$ python3 -q
>>> import numpy as np
>>> import numpy.linalg as la
>>> np.set_printoptions(precision=3, suppress=True, linewidth=200, floatmode="fixed")
>>> rnd = lambda a: np.round(a, 3) + 0
>>> J = np.load("arr.npy")
>>> print(J)
[[-12.036  -3.936  17.990   2.016   2.059  -4.096   0.057]
 [  0.031  -0.042   0.064   0.004   0.053   0.027   0.073]
 [ -0.025  -0.008  -0.120  -0.047  -0.035   0.000   0.027]
 [ -5.946  -1.972   8.933   1.017   0.958  -1.977  -0.033]
 [ -6.057  -2.038   9.028   1.019   0.988  -1.965   0.023]]
>>> rng = np.random.default_rng(5720)
>>> other = J + rng.integers(-2, 3, (5, 1)) @ rng.integers(-2, 3, (1, 7))
>>> print(rnd(other))
[[-12.036  -5.936  17.990   1.016   3.059  -5.096   0.057]
 [  0.031   1.958   0.064   1.004  -0.947   1.027   0.073]
 [ -0.025  -2.008  -0.120  -1.047   0.965  -1.000   0.027]
 [ -5.946   2.028   8.933   3.017  -1.042   0.023  -0.033]
 [ -6.057  -6.038   9.028  -0.981   2.988  -3.965   0.023]]
>>> print(la.matrix_rank(other - J, tol=1e-8))
1
>>> print(rnd(other - J))
[[ 0.000 -2.000  0.000 -1.000  1.000 -1.000  0.000]
 [ 0.000  2.000  0.000  1.000 -1.000  1.000  0.000]
 [ 0.000 -2.000  0.000 -1.000  1.000 -1.000  0.000]
 [ 0.000  4.000  0.000  2.000 -2.000  2.000  0.000]
 [ 0.000 -4.000  0.000 -2.000  2.000 -2.000  0.000]]
>>> print(rnd(la.svd(other - J, compute_uv=False)))
[8.775 0.000 0.000 0.000 0.000]
>>> print(np.argsort(-la.norm(other, axis=0).round(6), kind="stable")[:3])
[2 0 1]
>>> left, s, VT = la.svd(J)
>>> print(np.argmax(s[:-1] / (s[1:] + 1e-6)) + 1)
1
>>> other = left[:, :1] @ np.diag(s[:1]) @ VT[:1]
>>> print(rnd(la.norm(J - other) / la.norm(J)))
0.008
>>> print(la.matrix_rank(J, rtol=0.05))
1
>>> print(rnd(la.norm(J - other, 2)), rnd(s[1]))
0.132 0.132
>>> def softmax(z):
...     e = np.exp(z - z.max(axis=-1, keepdims=True))
...     return e / e.sum(axis=-1, keepdims=True)
... 
>>> print(rnd(softmax(J).sum(axis=1)))
[1.000 1.000 1.000 1.000 1.000]
>>> print(rnd(softmax(J[1])))
[0.143 0.133 0.148 0.139 0.146 0.142 0.149]
>>> scores = J @ J.T / np.sqrt(7)
>>> print(rnd(softmax(scores + np.triu(np.full(scores.shape, -np.inf), 1))))
[[1.000 0.000 0.000 0.000 0.000]
 [0.588 0.412 0.000 0.000 0.000]
 [0.190 0.403 0.407 0.000 0.000]
 [1.000 0.000 0.000 0.000 0.000]
 [1.000 0.000 0.000 0.000 0.000]]
>>> print(rnd(softmax(scores)[1] @ J))
[-5.423 -1.800  8.103  0.906  0.909 -1.812  0.029]
>>> vec = np.array([0, 2, -2, 1, -3, 1, 2])
>>> a = np.maximum(J @ vec, 0)
>>> print(rnd(np.maximum(J @ vec, 0) - np.maximum(-J @ vec, 0)))
[-51.995  -0.194   0.336 -25.710 -25.996]
>>> print(np.flatnonzero(a > 1e-9))
[2]
>>> print(rnd(J.T @ a))
[-0.008 -0.003 -0.040 -0.016 -0.012  0.000  0.009]
>>> print(rnd(np.maximum(J @ (3 * vec), 0)))
[0.000 0.000 1.008 0.000 0.000]
>>> feats = np.load("data.npy")
>>> print(feats)
[[1.000 0.900 0.810 0.729 0.656 0.590]
 [0.900 1.000 0.900 0.810 0.729 0.656]
 [0.810 0.900 1.000 0.900 0.810 0.729]
 [0.729 0.810 0.900 1.000 0.900 0.810]
 [0.656 0.729 0.810 0.900 1.000 0.900]
 [0.590 0.656 0.729 0.810 0.900 1.000]]
>>> evals, vecs = la.eigh(feats)
>>> vec = np.array([0, 1, 3, 3, 1, 2])
>>> print(rnd(vecs * np.abs(evals) @ vecs.T))
[[1.000 0.900 0.810 0.729 0.656 0.590]
 [0.900 1.000 0.900 0.810 0.729 0.656]
 [0.810 0.900 1.000 0.900 0.810 0.729]
 [0.729 0.810 0.900 1.000 0.900 0.810]
 [0.656 0.729 0.810 0.900 1.000 0.900]
 [0.590 0.656 0.729 0.810 0.900 1.000]]
>>> print(vec @ feats @ vec)
86.87
>>> print((np.sign(vecs[:, -1].round(6)) == np.sign(vecs[0, -1].round(6))).astype(int))
[1 1 1 1 1 1]
>>> print(rnd(la.eigvalsh(feats[1:, 1:])))
[0.058 0.079 0.146 0.455 4.262]
>>> print(rnd(np.abs(feats).sum(axis=1).max()), rnd(np.abs(evals).max()))
5.149 4.951
>>> print(rnd(vecs * np.sqrt(evals) @ vecs.T))
[[0.769 0.427 0.310 0.244 0.202 0.173]
 [0.427 0.695 0.392 0.292 0.236 0.202]
 [0.310 0.392 0.677 0.384 0.292 0.244]
 [0.244 0.292 0.384 0.677 0.392 0.310]
 [0.202 0.236 0.292 0.392 0.695 0.427]
 [0.173 0.202 0.244 0.310 0.427 0.769]]
>>> print(rnd(vec @ feats @ vec / (vec @ vec)), rnd(evals[0]), rnd(evals[-1]))
3.62 0.056 4.951
>>> print(feats.shape)
(6, 6)
>>> print(np.unravel_index(np.abs(feats).argmax(), feats.shape))
(np.int64(0), np.int64(0))
>>> print(rnd(la.norm(feats)))
4.995
>>> print(rnd(np.diff(feats, axis=0)))
[[-0.100  0.100  0.090  0.081  0.073  0.066]
 [-0.090 -0.100  0.100  0.090  0.081  0.073]
 [-0.081 -0.090 -0.100  0.100  0.090  0.081]
 [-0.073 -0.081 -0.090 -0.100  0.100  0.090]
 [-0.066 -0.073 -0.081 -0.090 -0.100  0.100]]
>>> print(rnd(feats.mean(axis=0)))
[0.781 0.832 0.858 0.858 0.833 0.781]
>>> print(rnd(feats.sum(axis=0)))
[4.685 4.995 5.149 5.149 4.995 4.685]
>>> print(rnd(feats.sum(axis=1)))
[4.685 4.995 5.149 5.149 4.995 4.685]
>>> print(rnd(feats - feats[0]))
[[ 0.000  0.000  0.000  0.000  0.000  0.000]
 [-0.100  0.100  0.090  0.081  0.073  0.066]
 [-0.190  0.000  0.190  0.171  0.154  0.139]
 [-0.271 -0.090  0.090  0.271  0.244  0.220]
 [-0.344 -0.171  0.000  0.171  0.344  0.310]
 [-0.410 -0.244 -0.081  0.081  0.244  0.410]]
>>> other = np.array([[1], [0]])
>>> arr = np.block([[np.zeros((2, 2)), other], [other.T, np.zeros((1, 1))]])
>>> print(arr)
[[0.000 0.000 1.000]
 [0.000 0.000 0.000]
 [1.000 0.000 0.000]]
>>> print(arr @ arr.T)
[[1.000 0.000 0.000]
 [0.000 0.000 0.000]
 [0.000 0.000 1.000]]
>>> print(rnd(la.norm(arr, axis=0)))
[1.000 0.000 1.000]
>>> print(arr[:, 1] @ arr[:, 2])
0.0
>>> E = np.load("case0.npy")
>>> print(E)
[[ 3 -1 -2 -2 -1  2]
 [ 1  2  0 -2 -2  1]
 [ 0  2 -2  0 -1  1]
 [-1  0 -3 -2  2  1]
 [ 0  0 -1  3  0  3]
 [ 3 -3 -2  2 -3  0]]
>>> vec = np.array([1, -1, -1, 0, 1, -1])
>>> target = E @ vec
>>> print(target)
[ 3 -4 -2  3 -2  5]
>>> print(rnd(la.solve(E, E[:, 5])))
[0.000 0.000 0.000 0.000 0.000 1.000]
>>> print(rnd(la.solve(E, target + E[:, 4])))
[ 1.000 -1.000 -1.000  0.000  2.000 -1.000]
>>> print(rnd(la.solve(E.T, E[2])))
[0.000 0.000 1.000 0.000 0.000 0.000]
>>> print(rnd(la.solve(E, 2 * target)))
[ 2.000 -2.000 -2.000  0.000  2.000 -2.000]
>>> print(rnd(la.solve(E, target)))
[ 1.000 -1.000 -1.000  0.000  1.000 -1.000]
>>> print(rnd(la.norm(E, 2)))
6.96
>>> print(rnd(la.norm(E, 1)), rnd(la.norm(E, np.inf)))
11.0 13.0
>>> print(rnd(la.norm(E, axis=0)))
[4.472 4.243 4.690 5.000 4.359 4.000]
>>> print(rnd(la.norm(E, axis=1)))
[4.796 3.742 3.162 4.359 4.359 5.916]
>>> print(la.norm(E, axis=1).argmax())
5
>>> vec = np.array([-4, 2, 9, -2, 8, 0])
>>> target = E @ vec
>>> beta, lr = np.zeros(6), 1 / la.norm(E, 2) ** 2
>>> for i in range(250):
...     beta -= lr * E.T @ (E @ beta - target)
...     if i % 50 == 0: print(i, round(la.norm(E @ beta - target), 3))
... 
0 13.134
50 0.327
100 0.26
150 0.212
200 0.173
>>> print(rnd(beta))
[-4.208  1.868  9.028 -2.075  7.844  0.092]
>>> other = E + rng.integers(-2, 3, (6, 5)) @ rng.integers(-2, 3, (5, 6))
>>> print(other)
[[ 2 -5 -6 -6 -2  0]
 [ 8  2 -1 -1  4 -3]
 [ 3 12 -5 -1  5  7]
 [-3  2 -5  1 -3  6]
 [-4 -7  3  3 -3 -2]
 [ 0  2  1  3 -6  6]]
>>> print(la.matrix_rank(other - E, tol=1e-8))
5
>>> print(other - E)
[[-1 -4 -4 -4 -1 -2]
 [ 7  0 -1  1  6 -4]
 [ 3 10 -3 -1  6  6]
 [-2  2 -2  3 -5  5]
 [-4 -7  4  0 -3 -5]
 [-3  5  3  1 -3  6]]
>>> print(rnd(la.svd(other - E, compute_uv=False)))
[18.390 14.466  7.071  4.903  1.221  0.000]
>>> u = np.array([4, 2, 3])
>>> print(np.correlate(other[5], other[1], "full"))
[  0  -6   5  -7  27 -42  45  14   6 -36  48]
>>> print(np.convolve(other[5], u))
[  0   8   8  20 -15  21  -6  18]
>>> print(np.cross(other[5, :3], other[1, :3]))
[ -4   8 -16]
>>> K = np.load("out18.npy")
>>> print(K)
[[ 0.974 -8.974 -0.027]
 [ 0.977 -9.004  0.026]
 [ 0.983 -8.971 -0.012]
 [ 0.976 -9.001 -0.008]
 [ 0.993 -8.972 -0.015]
 [ 2.014  0.014  0.981]
 [ 2.008 -0.018  1.026]
 [ 2.012  0.015  0.990]
 [ 2.004 -0.032  1.021]
 [ 1.991  0.000  0.996]]
>>> C2 = K.T @ K
>>> print(rnd(la.svd(K, compute_uv=False) ** 2))
[408.668  24.885   0.003]
>>> print(la.matrix_rank(C2))
3
>>> print(rnd(np.diag(C2)))
[ 24.925 403.600   5.031]
>>> print(np.allclose(C2, C2.T))
True
>>> print((K @ K.T).shape)
(10, 10)
